$ python -q
>>> import numpy as np
>>> np.set_printoptions(precision=3, suppress=True, linewidth=120)
>>> rnd = lambda a: np.round(a, 3) + 0
>>> X = np.loadtxt("data.csv", delimiter=",")
>>> print(X)
[[ 3.  0.  0.  0.  3. -3.  0.  0.  0.  0.]
 [ 0.  0. -3. -1.  0.  0.  1.  0. -1.  2.]
 [ 0. -1.  2. -3.  0.  0. -3.  0.  3.  0.]
 [ 0. -2.  3.  0.  0.  0.  2.  0.  1. -1.]
 [-2.  0.  0.  0. -2. -3.  0.  3.  0.  0.]
 [-1.  0.  0.  0. -2.  1.  0. -1.  0.  0.]
 [ 0. -3.  1. -2.  0.  0.  3.  0. -3. -1.]
 [-1.  0.  0.  0. -3.  1.  0. -1.  0.  0.]
 [ 0.  0. -3.  2.  0.  0.  1.  0. -3.  3.]
 [ 0.  0. -1.  0.  0.  0.  2.  0. -3. -1.]]
>>> # splits into 2 blocks
>>> other = np.linalg.invert(X)
Traceback (most recent call last):
  File "<python-input-6>", line 1, in <module>
    other = np.linalg.invert(X)
            ^^^^^^^^^^^^^^^^
AttributeError: module 'numpy.linalg' has no attribute 'invert'
>>> other = np.linalg.inv(X)
>>> print(rnd(np.linalg.det(X) * np.linalg.det(other)))
1.0
>>> print((np.abs(other) > 1e-9).astype(int))
[[0 0 0 0 1 1 0 1 0 0]
 [0 1 1 1 0 0 1 0 1 1]
 [0 1 1 1 0 0 1 0 1 1]
 [0 1 1 1 0 0 1 0 1 1]
 [0 0 0 0 0 1 0 1 0 0]
 [1 0 0 0 1 1 0 1 0 0]
 [0 1 1 1 0 0 1 0 1 1]
 [1 0 0 0 0 1 0 1 0 0]
 [0 1 1 1 0 0 1 0 1 1]
 [0 1 1 1 0 0 1 0 1 1]]
>>> other = np.array([[3, 3, 1],
...     [4, 2, 1],
...     [0, 4, 3],
...     [5, 1, 4],
...     [0, 5, 0],
...     [4, 4, 1],
...     [4, 2, 4],
...     [4, 3, 1],
...     [1, 1, 2],
...     [4, 4, 5]])
>>> print(X @ other)
[[ -3.  12.   0.]
 [  6.  -4.  -1.]
 [-28.   0. -13.]
 [ -3.   9.  12.]
 [ -6. -19.  -2.]
 [ -3. -12.  -1.]
 [-17.  -5.  -7.]
 [ -3. -17.  -1.]
 [ 23.   1.  12.]
 [  1.  -7.  -6.]]
>>> print(other.T @ X.T)
[[ -3.   6. -28.  -3.  -6.  -3. -17.  -3.  23.   1.]
 [ 12.  -4.   0.   9. -19. -12.  -5. -17.   1.  -7.]
 [  0.  -1. -13.  12.  -2.  -1.  -7.  -1.  12.  -6.]]
>>> print(np.einsum("ij->j", X))
[-1. -6. -1. -4. -4. -4.  6.  1. -6.  2.]
>>> print(np.einsum("ik,kj->ij", X, other))
[[ -3.  12.   0.]
 [  6.  -4.  -1.]
 [-28.   0. -13.]
 [ -3.   9.  12.]
 [ -6. -19.  -2.]
 [ -3. -12.  -1.]
 [-17.  -5.  -7.]
 [ -3. -17.  -1.]
 [ 23.   1.  12.]
 [  1.  -7.  -6.]]
>>> u = np.array([5, 2, 3, -4, 5, 3, -4, -2, 1, -2])
>>> other = X + np.outer(u, np.eye(10)[1])
>>> print(rnd(np.linalg.det(other) / np.linalg.det(X)), rnd(1 + np.linalg.solve(X, u)[1]))
2.571 2.571
>>> print(np.linalg.matrix_rank(np.linalg.inv(other) - np.linalg.inv(X), tol=1e-8))
1
>>> print(np.linalg.matrix_rank(other - X))
1
>>> rng = np.random.default_rng(66)
>>> idx = rng.permutation(10)
>>> print(idx)
[8 1 5 0 7 9 4 6 2 3]
>>> other = X[idx][:, idx]
>>> print(np.diag(other))
[-3.  0.  1.  3. -1. -1. -2.  3.  2.  0.]
>>> print(rnd(np.linalg.det(other)), rnd(np.linalg.det(X[idx])))
-1260.0 1260.0
>>> print(rnd(np.sort(np.abs(np.linalg.eigvals(other)))))
[0.388 0.922 1.583 1.956 1.956 2.477 2.88  2.88  5.317 5.317]
>>> M = np.loadtxt("sample1.csv", delimiter=",")
>>> print(M)
[[ 1. -1.  2.  0.  0.  3.  2.  1. -1.]
 [ 3. -3. -1.  3. -1.  1.  3. -1.  1.]
 [ 0.  2.  0. -3.  1. -1.  2.  3. -2.]
 [ 0. -3.  3.  6. -2.  0.  2.  3.  2.]
 [ 2. -1.  3. -9.  3.  0.  2.  2. -3.]
 [ 1.  2. -3.  9. -3. -2. -1. -3.  3.]
 [ 2.  2. -3.  0.  0. -3.  1.  2.  2.]
 [-1. -1. -2.  9. -3. -2.  1. -2.  3.]]
>>> other = M + rng.integers(-2, 3, (8, 7)) @ rng.integers(-2, 3, (7, 9))
>>> print(other)
[[  9.  -1.   0.   2.  -2.   9. -12.  -3.  -9.]
 [ 10.   3.   0.   2.   9.   1.  -4.  -4.  -6.]
 [  6.  -4.   4.  -9.   1.   8.  -7.  -9.  -2.]
 [ -2.   2.   0.   7.  -6.   0.  11.   8.  10.]
 [  6.  -4.   1. -10.  -2.   9.   2.  -4.   2.]
 [ -1.  -7.  -4.   2.  -5.   5.  -7.  -6.   3.]
 [  3.   2.  -6.   0.   6.  -1.  -6.   4.  -6.]
 [  5.  -8.   5.   9.  -5.   0. -18. -12.  -8.]]
>>> print(other - M)
[[  8.   0.  -2.   2.  -2.   6. -14.  -4.  -8.]
 [  7.   6.   1.  -1.  10.   0.  -7.  -3.  -7.]
 [  6.  -6.   4.  -6.   0.   9.  -9. -12.   0.]
 [ -2.   5.  -3.   1.  -4.   0.   9.   5.   8.]
 [  4.  -3.  -2.  -1.  -5.   9.   0.  -6.   5.]
 [ -2.  -9.  -1.  -7.  -2.   7.  -6.  -3.   0.]
 [  1.   0.  -3.   0.   6.   2.  -7.   2.  -8.]
 [  6.  -7.   7.   0.  -2.   2. -19. -10. -11.]]
>>> print(np.abs(other - M).sum(axis=1))
[46. 42. 52. 37. 35. 37. 29. 64.]
>>> print(rnd(np.linalg.svd(other - M, compute_uv=False)))
[41.477 22.816 13.018 11.072 10.674  3.199  0.92   0.   ]
